>>> import numpy as np
>>> np.set_printoptions(suppress=True, linewidth=100)
>>> rnd = lambda a: np.round(a, 3) + 0
>>> W0 = np.loadtxt("m.csv", delimiter=",")
>>> print(W0)
[[ 2.1 -0.5  1.8]
 [-1.3  1.7  0.1]
 [-1.9 -0.6  1.8]
 [ 0.3  1.1  2. ]
 [-2.   0.7 -0.3]
 [ 8.  -4.   5. ]
 [-0.6  0.7 -0.1]
 [-0.2 -0.1  0.2]
 [-0.8 -0.3 -1.3]
 [-1.6  0.4  2. ]
 [ 1.1 -1.   0.8]
 [ 0.1 -1.4  0.6]]
>>> # row 5 dominates
>>> cent = W0[[8, 7]].astype(float)
>>> for _ in range(5):
...     idx = np.linalg.norm(W0[:, None] - cent, axis=-1).argmin(axis=1)
...     cent = np.array([W0[idx == j].mean(axis=0) for j in range(2)])
... 
>>> print(idx)
[1 0 0 0 0 1 0 0 0 0 0 0]
>>> print(np.abs(cent[1] - cent[0]).argmax())
0
>>> print(cent[1] - cent[0])
[ 5.74 -2.37  2.82]
>>> Ac = W0 - W0.mean(axis=0)
>>> left, sv, Vh = np.linalg.svd(Ac, full_matrices=False)
>>> print(np.abs(Vh[0]).argmax())
0
>>> print(rnd((sv ** 2).sum() ** 2 / (sv ** 4).sum()))
1.295
>>> print(rnd(np.abs(Vh[-1])))
[0.49  0.857 0.157]
>>> print(rnd(Vh[0] * np.sign(Vh[0, np.abs(Vh[0]).argmax()])))
[ 0.82  -0.393  0.416]
>>> print(np.abs(left[:, 0]).argmax())
5
>>> print(rnd(sv))
[10.855  3.27   2.515]
>>> E = np.loadtxt("dump.csv", delimiter=",")
>>> print(rnd(E))
[[-0.184 -0.238 -0.712  0.635]
 [ 0.734 -0.516 -0.303 -0.321]
 [ 0.514  0.801 -0.272  0.144]
 [ 0.404 -0.189  0.573  0.688]]
>>> # keeps lengths
>>> proj = np.triu(np.array([[-3, 3, -2, 3], [-1, 2, -1, 1], [-3, -2, 0, 3], [2, 2, -1, -2]]), 1) + np.eye(4)
>>> out = proj @ E @ np.linalg.inv(proj)
>>> print(rnd(np.linalg.det(out)))
-1.0
>>> print(rnd(np.trace(out)), rnd(np.trace(E)))
-0.283 -0.283
>>> u = np.array([1, 3, 2])
>>> print(rnd(np.convolve(E[3], u)))
[0.404 1.023 0.814 2.028 3.209 1.376]
>>> print(rnd(np.cross(E[3, :3], E[1, :3])))
[ 0.353  0.543 -0.07 ]
>>> print(rnd(np.array([np.convolve(row, u, "same") for row in E])))
[[-0.789 -1.792 -1.976  0.481]
 [ 1.686 -0.383 -2.261 -1.567]
 [ 2.343  3.159  0.931 -0.11 ]
 [ 1.023  0.814  2.028  3.209]]
>>> x0 = np.array([7, 8, 1, 9])
>>> print(rnd(E * x0))
[[-1.285 -1.903 -0.712  5.715]
 [ 5.14  -4.129 -0.303 -2.885]
 [ 3.598  6.407 -0.272  1.298]
 [ 2.827 -1.511  0.573  6.191]]
>>> print(rnd(E @ x0))
[ 1.815 -2.178 11.031  8.08 ]
